% ipython --no-banner

In [1]: import numpy as np

In [2]: import numpy.linalg as la

In [3]: np.set_printoptions(precision=3, suppress=True, linewidth=100, legacy="1.25")

In [4]: def tidy(a):
   ...:     return np.round(a, 3) + 0
   ...: 

In [5]: E = np.load("a.npy")

In [6]: E
Out[6]: 
array([[-1.7,  0. ,  2. ,  1. ,  0. ,  3. ],
       [-3. , -1.7, -1. ,  0. ,  3. , -2. ],
       [-2. ,  3. , -2.7,  3. ,  0. ,  2. ],
       [-1. ,  0. ,  0. , -0.7,  0. ,  3. ],
       [ 1. , -2. ,  2. ,  0. ,  1.3, -3. ],
       [-2. ,  0. ,  2. ,  1. ,  0. ,  3.3]])

In [7]: rng = np.random.default_rng(208)

In [8]: z = rng.permutation(6)

In [9]: A2 = E[:, z] * rng.choice([-1, 1], 6)

In [10]: A2
Out[10]: 
array([[-1.7,  1. ,  0. ,  2. ,  0. ,  3. ],
       [-3. ,  0. ,  3. , -1. , -1.7, -2. ],
       [-2. ,  3. ,  0. , -2.7,  3. ,  2. ],
       [-1. , -0.7,  0. ,  0. ,  0. ,  3. ],
       [ 1. ,  0. ,  1.3,  2. , -2. , -3. ],
       [-2. ,  1. ,  0. ,  2. ,  0. ,  3.3]])

In [11]: Uu, _, Vt = la.svd(E.T @ A2)

In [12]: tidy(la.lstsq(E, A2)[0])
Out[12]: 
array([[1., 0., 0., 0., 0., 0.],
       [0., 0., 0., 0., 1., 0.],
       [0., 0., 0., 1., 0., 0.],
       [0., 1., 0., 0., 0., 0.],
       [0., 0., 1., 0., 0., 0.],
       [0., 0., 0., 0., 0., 1.]])

In [13]: blk = np.stack([E, 2 * E, E[::-1]])

In [14]: tidy(blk.sum(axis=0))
Out[14]: 
array([[ -7.1,   0. ,   8. ,   4. ,   0. ,  12.3],
       [ -8. ,  -7.1,  -1. ,   0. ,  10.3,  -9. ],
       [ -7. ,   9. ,  -8.1,   8.3,   0. ,   9. ],
       [ -5. ,   3. ,  -2.7,   0.9,   0. ,  11. ],
       [  0. ,  -7.7,   5. ,   0. ,   6.9, -11. ],
       [ -7.7,   0. ,   8. ,   4. ,   0. ,  12.9]])

In [15]: tidy(la.norm(blk, axis=(1, 2)))
Out[15]: array([11.231, 22.462, 11.231])

In [16]: (blk @ E.T).shape
Out[16]: (3, 6, 6)
